$ ipython --no-banner

In [1]: import numpy as np

In [2]: import numpy.linalg as la

In [3]: np.set_printoptions(precision=3, suppress=True, linewidth=140, floatmode="fixed")

In [4]: def tidy(a):
   ...:     return np.round(a, 3) + 0
   ...: 

In [5]: E = np.load("block16.npy")

In [6]: print(E)
[[ 0.050  0.150 -0.150  0.050]
 [ 0.150  0.450 -0.450  0.150]
 [-0.150 -0.450  0.450 -0.150]
 [ 0.050  0.150 -0.150  0.050]]

In [7]: # rows and columns are dependent

In [8]: other = E / np.sqrt((E ** 2).mean(axis=1, keepdims=True))

In [9]: print(la.matrix_rank(other) == la.matrix_rank(E))
True

In [10]: print(tidy(E - E.mean(axis=1, keepdims=True)))
[[ 0.025  0.125 -0.175  0.025]
 [ 0.075  0.375 -0.525  0.075]
 [-0.075 -0.375  0.525 -0.075]
 [ 0.025  0.125 -0.175  0.025]]

In [11]: rank = la.matrix_rank(E)

In [12]: print(rank)
1

In [13]: null = la.svd(E)[2][rank:].T

In [14]: print(tidy(E @ null))
[[0.000 0.000 0.000]
 [0.000 0.000 0.000]
 [0.000 0.000 0.000]
 [0.000 0.000 0.000]]

In [15]: print([int(la.matrix_rank(E[:i])) for i in range(1, len(E) + 1)])
[1, 1, 1, 1]

In [16]: print([int(la.matrix_rank(E[:, :j + 1])) for j in range(4)])
[1, 1, 1, 1]

In [17]: w, V = la.eigh(E)

In [18]: x = np.array([0, -1, 0, -2])

In [19]: print(np.abs(E).sum(axis=1).max(), tidy(np.abs(w).max()))
1.2 1.0

In [20]: print(x @ E @ x / (x @ x), tidy(w[0]), tidy(w[-1]))
0.25 0.0 1.0

In [21]: print(tidy(V * np.maximum(w, 0) @ V.T))
[[ 0.050  0.150 -0.150  0.050]
 [ 0.150  0.450 -0.450  0.150]
 [-0.150 -0.450  0.450 -0.150]
 [ 0.050  0.150 -0.150  0.050]]

In [22]: print(tidy(la.eigvalsh(E[1:, 1:])))
[0.000 0.000 0.950]

In [23]: print(tidy(V * np.abs(w) @ V.T))
[[ 0.050  0.150 -0.150  0.050]
 [ 0.150  0.450 -0.450  0.150]
 [-0.150 -0.450  0.450 -0.150]
 [ 0.050  0.150 -0.150  0.050]]

In [24]: Uu, sigma, vt = la.svd(E)

In [25]: print(np.argmax(sigma[:-1] / (sigma[1:] + 1e-6)) + 1)
1

In [26]: other = Uu[:, :1] @ np.diag(sigma[:1]) @ vt[:1]

In [27]: print(tidy(la.norm(E - other, 2)), tidy(sigma[1]))
0.0 0.0

In [28]: print(tidy(other))
[[ 0.050  0.150 -0.150  0.050]
 [ 0.150  0.450 -0.450  0.150]
 [-0.150 -0.450  0.450 -0.150]
 [ 0.050  0.150 -0.150  0.050]]

In [29]: print(la.matrix_rank(E, rtol=0.05))
1

In [30]: rng = np.random.default_rng(774)

In [31]: X = np.array([[2, 1, 0], [1, 2, 0], [0, 0, 0], [1, 0, 2]]) * (rng.random((4, 3)) < 0.3)

In [32]: print(X)
[[2 0 0]
 [0 2 0]
 [0 0 0]
 [1 0 0]]

In [33]: # null space of dimension 1

In [34]: x = np.array([4, 4, 3])

In [35]: print(np.sign((X @ x).round(6)))
[1 1 0 1]

In [36]: Uu, sigma, vt = la.svd(X)

In [37]: V = vt[:(sigma > 1e-8).sum()]

In [38]: x = X[1] + 5 * X[2] + rng.integers(2) * np.eye(3)[0]

In [39]: print(x)
[0.000 2.000 0.000]

In [40]: print(tidy(la.norm(x - V.T @ V @ x)))
0.0

In [41]: K = np.load("layer5.npy")

In [42]: print(tidy(K))
[[ 0.581 -0.698 -0.419]
 [-0.698 -0.163 -0.698]
 [-0.419 -0.698  0.581]]

In [43]: # orthonormal columns

In [44]: hat = np.triu(np.array([[-1, -2, 1], [-2, -3, -1], [-1, 0, 0]]), 1) + np.eye(3)

In [45]: other = hat @ K @ la.inv(hat)

In [46]: print(tidy(la.det(other)))
-1.0

In [47]: print(tidy(np.poly(other)))
[ 1.000 -1.000 -1.000  1.000]

In [48]: print(tidy(other))
[[ 1.558  2.047  2.047]
 [-0.279 -0.023 -1.023]
 [-0.419 -1.535 -0.535]]

In [49]: print(tidy(np.trace(other)), tidy(np.trace(K)))
1.0 1.0

In [50]: print(tidy(hat @ K - K @ hat))
[[ 0.977  0.791  0.698]
 [ 0.419 -0.698 -0.047]
 [ 0.000 -0.837 -0.279]]

In [51]: print(la.matrix_rank(other))
3

In [52]: data = np.load("x.npy")

In [53]: print(data)
[[ 0.584  0.173  0.541]
 [-1.689 -0.560 -1.698]
 [ 4.792  1.570  4.736]
 [-4.690 -1.554 -4.723]
 [ 2.941  0.959  2.933]
 [-1.071 -0.359 -1.087]
 [-2.512 -0.804 -2.496]
 [-4.278 -1.446 -4.273]
 [ 3.766  1.227  3.774]
 [-4.125 -1.425 -4.172]
 [-0.077 -0.050 -0.052]
 [ 2.030  0.689  2.034]
 [-6.494 -2.200 -6.504]
 [-2.847 -0.963 -2.880]
 [-0.937 -0.294 -0.922]
 [ 0.224  0.057  0.241]
 [-4.266 -1.429 -4.235]
 [ 1.465  0.516  1.519]
 [ 1.412  0.488  1.414]]

In [54]: other = np.c_[data[:, :1] @ np.array([[-2]]), np.array([-3, 2, 1, 0, -1, 1, 2, 0, -2, -3, 3, 2, 1, -3, 0, -1, 2, 0, -2])]

In [55]: print(other)
[[-1.168 -3.000]
 [ 3.378  2.000]
 [-9.584  1.000]
 [ 9.380  0.000]
 [-5.882 -1.000]
 [ 2.142  1.000]
 [ 5.024  2.000]
 [ 8.556  0.000]
 [-7.532 -2.000]
 [ 8.250 -3.000]
 [ 0.154  3.000]
 [-4.060  2.000]
 [12.988  1.000]
 [ 5.694 -3.000]
 [ 1.874  0.000]
 [-0.448 -1.000]
 [ 8.532  2.000]
 [-2.930  0.000]
 [-2.824 -2.000]]

In [56]: print(tidy(la.norm(la.qr(data)[0].T @ other, axis=0) ** 2 / ((other ** 2).sum(axis=0) + 1e-12)))
[1.000 0.211]

In [57]: print(la.matrix_rank(other))
2

In [58]: print(tidy(la.norm(other - data @ la.lstsq(data, other)[0], axis=0)))
[0.000 7.161]

In [59]: lab = rng.permutation(3)

In [60]: other = data[:, lab] * rng.choice([-1, 1], 3)

In [61]: print(other)
[[ 0.584  0.173  0.541]
 [-1.689 -0.560 -1.698]
 [ 4.792  1.570  4.736]
 [-4.690 -1.554 -4.723]
 [ 2.941  0.959  2.933]
 [-1.071 -0.359 -1.087]
 [-2.512 -0.804 -2.496]
 [-4.278 -1.446 -4.273]
 [ 3.766  1.227  3.774]
 [-4.125 -1.425 -4.172]
 [-0.077 -0.050 -0.052]
 [ 2.030  0.689  2.034]
 [-6.494 -2.200 -6.504]
 [-2.847 -0.963 -2.880]
 [-0.937 -0.294 -0.922]
 [ 0.224  0.057  0.241]
 [-4.266 -1.429 -4.235]
 [ 1.465  0.516  1.519]
 [ 1.412  0.488  1.414]]

In [62]: Uu, _, vt = la.svd(data.T @ other)

In [63]: print(lab)
[0 1 2]

In [64]: print(tidy(Uu @ vt))
[[1.000 0.000 0.000]
 [0.000 1.000 0.000]
 [0.000 0.000 1.000]]

In [65]: hat = data @ la.solve(data.T @ data, data.T)

In [66]: print(tidy(hat @ data[:, 2]))
[ 0.541 -1.698  4.736 -4.723  2.933 -1.087 -2.496 -4.273  3.774 -4.172 -0.052  2.034 -6.504 -2.880 -0.922  0.241 -4.235  1.519  1.414]

In [67]: Xc = data - data.mean(axis=0)

In [68]: V = la.svd(Xc)[2][:1]

In [69]: other = Xc - Xc @ V.T @ V

In [70]: print(tidy(np.cov(Xc @ V.T, rowvar=False)))
20.928

In [71]: print(tidy((Xc @ V.T).std(axis=0)))
[4.453]

In [72]: print(tidy(other.std(axis=0)))
[0.015 0.019 0.013]

In [73]: m1 = rng.normal(size=(15, 3)) + 3 * np.array([-1, 4, 0])

In [74]: print(tidy(m1))
[[-1.126 11.833 -0.564]
 [-2.175 12.013  0.554]
 [-4.348 12.374 -0.224]
 [ 0.447 11.132  0.929]
 [-3.687 10.237 -0.142]
 [-3.723 12.892  0.712]
 [-4.944 10.989 -0.422]
 [-2.780 13.569  0.578]
 [-3.704 11.016  1.266]
 [-2.943 12.662 -1.544]
 [-3.156 13.159  0.814]
 [-2.679 11.903  0.900]
 [-4.040 12.105  1.792]
 [-2.940 12.276  0.800]
 [-3.051 10.631 -2.023]]

In [75]: x = np.array([2, 0, 1])

In [76]: rhs = m1 @ x

In [77]: print(tidy(la.solve(m1.T @ m1, m1.T @ rhs)))
[2.000 0.000 1.000]

In [78]: print(tidy(la.lstsq(m1, rhs)[0]))
[2.000 0.000 1.000]

In [79]: rhs = rhs + 0.02 * rng.normal(size=15)

In [80]: print(tidy(rhs))
[ -2.830  -3.799  -8.936   1.828  -7.510  -6.743 -10.307  -4.985  -6.136  -7.415  -5.465  -4.462  -6.296  -5.062  -8.092]

In [81]: b, *_ = la.lstsq(m1, rhs)

In [82]: print(tidy(la.norm(rhs - m1 @ b)))
0.053

In [83]: print([round(float(la.norm(la.solve(m1.T @ m1 + lam * np.eye(3), m1.T @ rhs))), 2) for lam in (0, 1, 10, 100)])
[2.23, 2.14, 1.59, 0.61]

In [84]: print(b.round())
[2.000 0.000 1.000]

In [85]: print(tidy(b))
[2.000 0.001 0.995]

In [86]: Xc = m1 - m1.mean(axis=0)

In [87]: V = la.svd(Xc)[2][:1]

In [88]: other = Xc - Xc @ V.T @ V

In [89]: print(tidy(la.norm(other) / la.norm(Xc)))
0.731

In [90]: print(tidy(np.diag(V.T @ V)))
[0.992 0.000 0.008]

In [91]: G = np.cov(m1, rowvar=False)

In [92]: print(tidy(np.corrcoef(m1.T)))
[[ 1.000 -0.023  0.045]
 [-0.023  1.000  0.248]
 [ 0.045  0.248  1.000]]

In [93]: print(tidy(G))
[[ 1.744 -0.029  0.062]
 [-0.029  0.924  0.248]
 [ 0.062  0.248  1.085]]

In [94]: print(tidy(np.polyfit(m1[:, 0], m1[:, 2], 1)))
[0.036 0.335]

In [95]: arr = np.loadtxt("sample3.csv", delimiter=",")

In [96]: print(arr)
[[ 7.789 -7.686 -9.660]
 [ 7.326 -7.011 -8.925]
 [ 6.757 -6.210 -8.048]
 [ 4.376 -3.236 -4.715]
 [ 0.922 -0.313 -0.992]
 [ 0.893 -0.298 -0.967]
 [ 0.092 -0.010 -0.225]
 [ 0.057 -0.005 -0.174]
 [ 0.010  0.000  0.071]
 [ 0.133  0.017  0.275]
 [ 5.650  4.749  6.430]
 [ 7.733  7.603  9.569]]

In [97]: Xc = arr - arr.mean(axis=0)

In [98]: V = la.svd(Xc)[2][:2]

In [99]: other = Xc - Xc @ V.T @ V

In [100]: print(tidy(la.norm(other) / la.norm(Xc)))
0.024

In [101]: print(la.norm(other, axis=1).round(6).argmax())
9

In [102]: print(tidy((Xc @ V.T).std(axis=0)))
[7.084 3.157]

In [103]: other = np.array([[-0.3], [1.5], [2.1], [-1.8]])

In [104]: W2 = np.array([[0.6, -0.2, -1.2]])

In [105]: M = other @ W2

In [106]: print(tidy(M))
[[-0.180  0.060  0.360]
 [ 0.900 -0.300 -1.800]
 [ 1.260 -0.420 -2.520]
 [-1.080  0.360  2.160]]

In [107]: # null space of dimension 2

In [108]: print(tidy(M @ la.pinv(M) @ M))
[[-0.180  0.060  0.360]
 [ 0.900 -0.300 -1.800]
 [ 1.260 -0.420 -2.520]
 [-1.080  0.360  2.160]]

In [109]: print(tidy(np.trace(la.pinv(M) @ M)))
1.0

In [110]: print(la.lstsq(M[:-1].T, M[-1])[2])
1

In [111]: other = M / la.norm(M, axis=1, keepdims=True)

In [112]: G = other @ other.T

In [113]: print((G - 2 * np.eye(4)).round(6).argmax(axis=1))
[3 2 1 0]

In [114]: print((np.abs(G) > 0.9).astype(int))
[[1 1 1 1]
 [1 1 1 1]
 [1 1 1 1]
 [1 1 1 1]]

In [115]: print(np.degrees(np.arccos(np.clip(G[0, 1], -1, 1))))
180.0

In [116]: print(np.argsort(-la.norm(M, axis=0).round(6), kind="stable")[:3])
[2 0 1]

In [117]: print(la.matrix_rank(M, rtol=0.1))
1

In [118]: G = M.T @ M

In [119]: print(tidy(la.eigvalsh(G)[::-1]))
[18.382  0.000  0.000]

In [120]: print(tidy(la.svd(M, compute_uv=False) ** 2))
[18.382  0.000  0.000]

In [121]: print(tidy(np.trace(G)), tidy((M ** 2).sum()))
18.382 18.382

In [122]: Uu, sigma, vt = la.svd(M)

In [123]: V = vt[:(sigma > 1e-8).sum()]

In [124]: x = M[3] + 4 * M[2] + rng.integers(2) * np.eye(3)[2]

In [125]: print(x)
[ 3.960 -1.320 -6.920]

In [126]: print(la.matrix_rank(np.vstack([M, x])))
2

In [127]: print(np.allclose(V.T @ V @ x, x))
False

In [128]: print(tidy(la.norm(x - V.T @ V @ x)))
0.466

In [129]: W0 = np.load("run13.npy")

In [130]: print(W0)
[[ 5  6  7  8]
 [ 9 10 11 12]
 [13 14 15 16]
 [17 18 19 20]]

In [131]: # rank 2

In [132]: W1 = np.array([[0, -2], [1, -1], [-1, 1], [-1, -1]])

In [133]: b = np.array([3, -1])

In [134]: H = np.maximum(W0 @ W1 + b, 0)

In [135]: print((H > 0).astype(int))
[[0 0]
 [0 0]
 [0 0]
 [0 0]]

In [136]: W2 = np.array([[1, 0], [1, 2]])

In [137]: print((H @ W2).round(6).argmax(axis=1))
[0 0 0 0]

In [138]: print(H @ W2)
[[0 0]
 [0 0]
 [0 0]
 [0 0]]
